$ ipython --no-banner

In [1]: import numpy as np

In [2]: np.set_printoptions(precision=4, suppress=True, linewidth=200)

In [3]: tidy = lambda a: np.round(a, 4) + 0

In [4]: feats = np.load("data.npy")

In [5]: feats
Out[5]: 
array([[-1,  0,  1,  2,  3,  4,  5],
       [ 6,  7,  8,  9, 10, 11, 12],
       [13, 14, 15, 16, 17, 18, 19]])

In [6]: # looks like rank 2

In [7]: left, sig, Vh = np.linalg.svd(feats)

In [8]: vecs = Vh[:(sig > 1e-8).sum()]

In [9]: rng = np.random.default_rng(81)

In [10]: vec = feats[1] + 2 * feats[2] + rng.integers(2) * np.eye(7)[4]

In [11]: vec
Out[11]: array([32., 35., 38., 41., 44., 47., 50.])

In [12]: tidy(np.diag(vecs.T @ vecs))
Out[12]: array([0.4643, 0.2857, 0.1786, 0.1429, 0.1786, 0.2857, 0.4643])

In [13]: np.linalg.matrix_rank(np.vstack([feats, vec]))
Out[13]: np.int64(2)

In [14]: E = np.load("out1.npy")

In [15]: E
Out[15]: 
array([[2, 2, 2, 6, 2, 6, 4, 4, 4, 4, 4],
       [0, 0, 0, 0, 0, 0, 0, 0, 0, 0, 0],
       [0, 0, 0, 0, 0, 0, 0, 0, 0, 0, 0]])

In [16]: r = np.linalg.matrix_rank(E)

In [17]: r
Out[17]: np.int64(1)

In [18]: null = np.linalg.svd(E)[2][r:].T

In [19]: null.shape
Out[19]: (11, 10)

In [20]: np.allclose(E @ null, 0)
Out[20]: True

In [21]: [int(np.linalg.matrix_rank(np.delete(E, i, axis=0))) for i in range(3)]
Out[21]: [0, 1, 1]

In [22]: [int(np.linalg.matrix_rank(E[:, :j + 1])) for j in range(11)]
Out[22]: [1, 1, 1, 1, 1, 1, 1, 1, 1, 1, 1]

In [23]: [int(np.linalg.matrix_rank(E[:i])) for i in range(1, len(E) + 1)]
Out[23]: [1, 1, 1]

In [24]: left, sig, Vh = np.linalg.svd(E)

In [25]: vecs = Vh[:(sig > 1e-8).sum()]

In [26]: vec = E[2] + 4 * E[1] + rng.integers(2) * np.eye(11)[9]

In [27]: vec
Out[27]: array([0., 0., 0., 0., 0., 0., 0., 0., 0., 0., 0.])

In [28]: np.linalg.matrix_rank(np.vstack([E, vec]))
Out[28]: np.int64(1)

In [29]: left, sig, Vh = np.linalg.svd(E)

In [30]: tidy(sig)
Out[30]: array([12.9615,  0.    ,  0.    ])

In [31]: np.argmax(sig[:-1] / (sig[1:] + 1e-6)) + 1
Out[31]: np.int64(1)

In [32]: out = left[:, :1] @ np.diag(sig[:1]) @ Vh[:1]

In [33]: tidy(np.linalg.norm(E - out, 2)), sig[1]
Out[33]: (np.float64(0.0), np.float64(0.0))

In [34]: np.linalg.matrix_rank(E, rtol=0.05)
Out[34]: np.int64(1)

In [35]: tidy(np.abs(E - out).max())
Out[35]: np.float64(0.0)

In [36]: tidy(np.linalg.norm(E - out) / np.linalg.norm(E))
Out[36]: np.float64(0.0)

In [37]: X = np.array([[1, -1, -3, 4], [-1, 2, -1, -5], [-3, -1, 25, -8], [4, -5, -8, 17]])

In [38]: vals, vecs = np.linalg.eigh(X)

In [39]: vec = np.array([5, -4, 3, 3])

In [40]: vec @ X @ vec
Out[40]: np.int64(505)

In [41]: (np.sign(vecs[:, -1].round(6)) == np.sign(vecs[0, -1].round(6))).astype(int)
Out[41]: array([1, 0, 0, 1])

In [42]: np.abs(X).sum(axis=1).max(), tidy(np.abs(vals).max())
Out[42]: (np.int64(37), np.float64(30.8217))

In [43]: tidy(vec @ X @ vec / (vec @ vec)), tidy(vals[0]), tidy(vals[-1])
Out[43]: (np.float64(8.5593), np.float64(0.0), np.float64(30.8217))

In [44]: left, sig, Vh = np.linalg.svd(X)

In [45]: np.argmax(sig[:-1] / (sig[1:] + 1e-6)) + 1
Out[45]: np.int64(2)

In [46]: out = left[:, :2] @ np.diag(sig[:2]) @ Vh[:2]

In [47]: tidy(np.linalg.norm(X - out) / np.linalg.norm(X))
Out[47]: np.float64(0.0)

In [48]: t3 = np.stack([X, 3 * X, X[::-1]])

In [49]: tidy(np.linalg.det(t3))
Out[49]: array([0., 0., 0.])

In [50]: tidy(np.linalg.norm(t3, axis=(1, 2)))
Out[50]: array([ 33.9264, 101.7792,  33.9264])

In [51]: t3.shape
Out[51]: (3, 4, 4)

In [52]: np.linalg.matrix_rank(t3)
Out[52]: array([2, 2, 2])

In [53]: np.linalg.matrix_rank(t3.reshape(3, -1))
Out[53]: np.int64(2)

In [54]: np.einsum("bij,cij->bc", t3, t3)
Out[54]: 
array([[ 1151,  3453,   234],
       [ 3453, 10359,   702],
       [  234,   702,  1151]])

In [55]: (t3 @ X.T).shape
Out[55]: (3, 4, 4)

In [56]: r = np.linalg.matrix_rank(X)

In [57]: r
Out[57]: np.int64(2)

In [58]: null = np.linalg.svd(X)[2][r:].T

In [59]: np.linalg.matrix_rank(X.T @ X), np.linalg.matrix_rank(X @ X.T)
Out[59]: (np.int64(2), np.int64(2))

In [60]: tidy(null @ null.T)
Out[60]: 
array([[ 0.9588,  0.0572,  0.0595, -0.1808],
       [ 0.0572,  0.865 ,  0.1396,  0.3066],
       [ 0.0595,  0.1396,  0.0252,  0.0389],
       [-0.1808,  0.3066,  0.0389,  0.151 ]])

In [61]: tidy(X @ null)
Out[61]: 
array([[0., 0.],
       [0., 0.],
       [0., 0.],
       [0., 0.]])

In [62]: vals, vecs = np.linalg.eigh(X)

In [63]: (vals > 1e-8).sum(), (vals < -1e-8).sum()
Out[63]: (np.int64(2), np.int64(0))

In [64]: tidy(np.linalg.eigvalsh(X @ X))
Out[64]: array([  0.    ,   0.    , 201.0254, 949.9746])

In [65]: tidy(vecs @ np.diag(vals) @ vecs.T)
Out[65]: 
array([[ 1., -1., -3.,  4.],
       [-1.,  2., -1., -5.],
       [-3., -1., 25., -8.],
       [ 4., -5., -8., 17.]])

In [66]: F = np.loadtxt("block1.csv", delimiter=",")

In [67]: F
Out[67]: 
array([[-0.7   , -1.    ,  0.1   , -0.3   ,  0.2   ,  0.7   ,  0.7   , -1.7   , -0.3   ,  0.9   ,  0.3   ],
       [ 1.3   ,  1.7   , -0.9   ,  0.7   , -1.    ,  1.1   , -2.7   ,  1.5   ,  0.    ,  0.6   ,  0.9   ],
       [ 1.    , -0.5   , -0.3   , -0.2   , -0.9   , -1.1   , -0.2   , -0.5   , -2.1   ,  0.1   , -0.1   ],
       [ 0.8   ,  1.2   , -1.2   , -0.4   ,  0.5   , -0.8   , -0.4   ,  0.9   , -0.6   , -0.3   ,  0.8   ],
       [-0.1   , -1.6   , -0.1   ,  0.9   , -1.7   , -1.5   ,  0.1   , -0.7   ,  0.3   ,  0.3   ,  0.3   ],
       [ 0.7968,  0.0024,  0.7888, -0.7789, -1.358 ,  1.3832,  1.5889,  0.0129,  0.4032,  0.9182, -0.2492],
       [ 0.8   ,  0.    ,  0.8   , -0.8   , -1.3   ,  1.4   ,  1.6   ,  0.    ,  0.4   ,  0.9   , -0.2   ]])

In [68]: np.linalg.matrix_rank(F, rtol=0.1)
Out[68]: np.int64(6)

In [69]: [round(float(x), 4) for x in np.linalg.svd(F, compute_uv=False)[:3]]
Out[69]: [5.1945, 4.1924, 3.3598]

In [70]: np.linalg.cond(F) > 100
Out[70]: np.True_

In [71]: tidy(np.linalg.norm(F, 2) / np.linalg.norm(F))
Out[71]: np.float64(0.6314)

In [72]: tidy(np.linalg.norm(F, 2))
Out[72]: np.float64(5.1945)

In [73]: vec = np.array([-9, 1, 3, -4, 3, -9, 0, -9, 9, -8, -9])

In [74]: h = np.maximum(F @ vec, 0)

In [75]: F * (h > 1e-9)[:, None]
Out[75]: 
array([[-0.7, -1. ,  0.1, -0.3,  0.2,  0.7,  0.7, -1.7, -0.3,  0.9,  0.3],
       [ 0. ,  0. , -0. ,  0. , -0. ,  0. , -0. ,  0. ,  0. ,  0. ,  0. ],
       [ 0. , -0. , -0. , -0. , -0. , -0. , -0. , -0. , -0. ,  0. , -0. ],
       [ 0. ,  0. , -0. , -0. ,  0. , -0. , -0. ,  0. , -0. , -0. ,  0. ],
       [-0.1, -1.6, -0.1,  0.9, -1.7, -1.5,  0.1, -0.7,  0.3,  0.3,  0.3],
       [ 0. ,  0. ,  0. , -0. , -0. ,  0. ,  0. ,  0. ,  0. ,  0. , -0. ],
       [ 0. ,  0. ,  0. , -0. , -0. ,  0. ,  0. ,  0. ,  0. ,  0. , -0. ]])

In [76]: tidy(np.maximum(F @ vec, 0) - np.maximum(-F @ vec, 0))
Out[76]: array([  3.8   , -54.8   , -16.7   , -17.6   ,   7.7   , -19.7997, -19.9   ])

In [77]: C2 = F.T @ F

In [78]: tidy(np.diag(C2))
Out[78]: array([ 5.1049,  8.14  ,  3.6222,  2.8367,  8.5242,  9.6732, 13.0746,  6.6902,  5.2726,  3.0131,  1.7421])

In [79]: np.allclose(C2, C2.T)
Out[79]: True

In [80]: W0 = np.load("run16.npy")

In [81]: W0
Out[81]: 
array([[ 0.9987,  0.6169,  0.8787, -0.7699,  0.4777, -0.9956,  0.6527],
       [-0.9402,  0.7352, -0.03  ,  0.0898,  0.8917, -0.7398,  0.1489],
       [-0.4053,  0.2449,  0.6963,  0.6696,  0.6805, -0.9944,  0.6044],
       [ 0.9674, -0.9954,  0.508 ,  0.9993, -0.9979, -0.811 ,  0.207 ],
       [ 0.7352, -0.9812, -0.4219,  0.9748, -0.9943,  0.9517, -0.4382],
       [ 0.04  ,  0.7306,  0.3452, -0.2165,  0.821 , -0.9138,  0.3004],
       [ 0.9595, -0.8275,  0.6751,  0.3799, -0.8668, -0.8144,  0.3969],
       [-0.9994,  0.8455, -0.6291,  0.6963,  0.9633, -0.1194, -0.1781],
       [-0.8005, -0.9478,  0.3627,  0.9458, -0.8896, -0.5915,  0.2913],
       [ 0.9846,  0.0699,  0.8426, -0.8178,  0.0798, -0.9767,  0.6169],
       [ 0.9956, -0.9971,  0.9874, -0.05  , -0.9943, -0.9976,  0.9015],
       [-0.6291,  0.9941, -0.7064, -0.9261,  0.9926,  0.6291, -0.4462],
       [ 0.8591,  0.9186,  0.3627, -0.7064,  0.9104, -0.9217,  0.2543],
       [ 1.    , -0.0699,  0.3095, -0.9793, -0.8668,  0.8426, -0.1877],
       [ 0.9302, -0.4542, -0.0997,  0.1194, -0.7616,  0.6469, -0.207 ],
       [ 0.5784, -0.508 , -0.7616,  0.7487, -0.8565,  0.9863, -0.6584],
       [ 0.7818,  0.1096,  0.7211,  0.0599,  0.3095, -0.9812,  0.5441],
       [-0.0699,  0.9776, -0.8854, -0.7487,  0.9289,  0.9797, -0.7306],
       [-0.9996,  0.991 ,  0.3969, -0.9201,  0.9995, -0.9928,  0.6107],
       [-0.7352, -0.9881,  0.4542,  0.9951, -0.9753, -0.7857,  0.3452],
       [ 0.664 , -0.7932,  0.8455,  0.2821, -0.6044, -0.982 ,  0.6696],
       [-0.3627, -0.8511,  0.4777,  0.3885, -0.7443, -0.5154,  0.3364],
       [-0.9687, -0.207 ,  0.8426,  0.4621,  0.7443, -0.9981,  0.7818],
       [-0.03  ,  0.8426, -0.8764, -0.8764,  0.5299,  0.9971, -0.7487],
       [-0.9938, -0.9015, -0.5717,  0.9903, -0.8144,  0.7352, -0.2913]])

In [82]: W = np.array([[0, 3, 1, 2, 1, 2],
    ...:     [1, 2, 2, 2, 0, 0],
    ...:     [3, 0, 2, 2, 3, 1],
    ...:     [2, 3, 2, 0, 0, 2],
    ...:     [1, 2, 1, 1, 1, 2],
    ...:     [0, 0, 3, 3, 2, 0],
    ...:     [1, 1, 1, 0, 2, 2]])

In [83]: coef = np.array([1, 2, 2, 2, 1, 0])

In [84]: hid = np.maximum(W0 @ W + coef, 0)

In [85]: (hid > 0).mean(axis=0)
Out[85]: array([0.68, 0.84, 0.84, 0.68, 0.64, 0.6 ])

In [86]: basis = np.array([[-1, 3, 1],
    ...:     [3, 0, 2],
    ...:     [2, -3, -1],
    ...:     [1, 3, 1],
    ...:     [-3, 0, 0],
    ...:     [-3, -1, 0]])

In [87]: W @ basis
Out[87]: 
array([[ 4,  1,  7],
       [11,  3,  5],
       [-9,  8,  3],
       [ 5, -2,  6],
       [-1,  1,  5],
       [ 3,  0,  0],
       [-8, -2,  2]])

In [88]: out = np.c_[W0[:, :2] @ np.array([[3, 2], [0, 3]]), np.array([-1, 1, 0, 5, 4, 0, 3, -2, -1, 5, 0, 5, -4, -1, 4, -2, 5, 0, -5, 0, -3, 2, 3, -5, 2])]

In [89]: tidy(out)
Out[89]: 
array([[ 2.9961,  3.8481, -1.    ],
       [-2.8206,  0.3252,  1.    ],
       [-1.2159, -0.0759,  0.    ],
       [ 2.9022, -1.0514,  5.    ],
       [ 2.2056, -1.4732,  4.    ],
       [ 0.12  ,  2.2718,  0.    ],
       [ 2.8785, -0.5635,  3.    ],
       [-2.9982,  0.5377, -2.    ],
       [-2.4015, -4.4444, -1.    ],
       [ 2.9538,  2.1789,  5.    ],
       [ 2.9868, -1.0001,  0.    ],
       [-1.8873,  1.7241,  5.    ],
       [ 2.5773,  4.474 , -4.    ],
       [ 3.    ,  1.7903, -1.    ],
       [ 2.7906,  0.4978,  4.    ],
       [ 1.7352, -0.3672, -2.    ],
       [ 2.3454,  1.8924,  5.    ],
       [-0.2097,  2.793 ,  0.    ],
       [-2.9988,  0.9738, -5.    ],
       [-2.2056, -4.4347,  0.    ],
       [ 1.992 , -1.0516, -3.    ],
       [-1.0881, -3.2787,  2.    ],
       [-2.9061, -2.5584,  3.    ],
       [-0.09  ,  2.4678, -5.    ],
       [-2.9814, -4.6921,  2.    ]])

In [90]: tidy(np.linalg.norm(np.linalg.qr(W0)[0].T @ out, axis=0) ** 2 / ((out ** 2).sum(axis=0) + 1e-12))
Out[90]: array([1.    , 1.    , 0.3119])

In [91]: np.linalg.matrix_rank(np.c_[W0, out])
Out[91]: np.int64(8)

In [92]: np.linalg.matrix_rank(out)
Out[92]: np.int64(3)

In [93]: tidy(np.linalg.lstsq(W0, out[:, 0])[0])
Out[93]: array([3., 0., 0., 0., 0., 0., 0.])
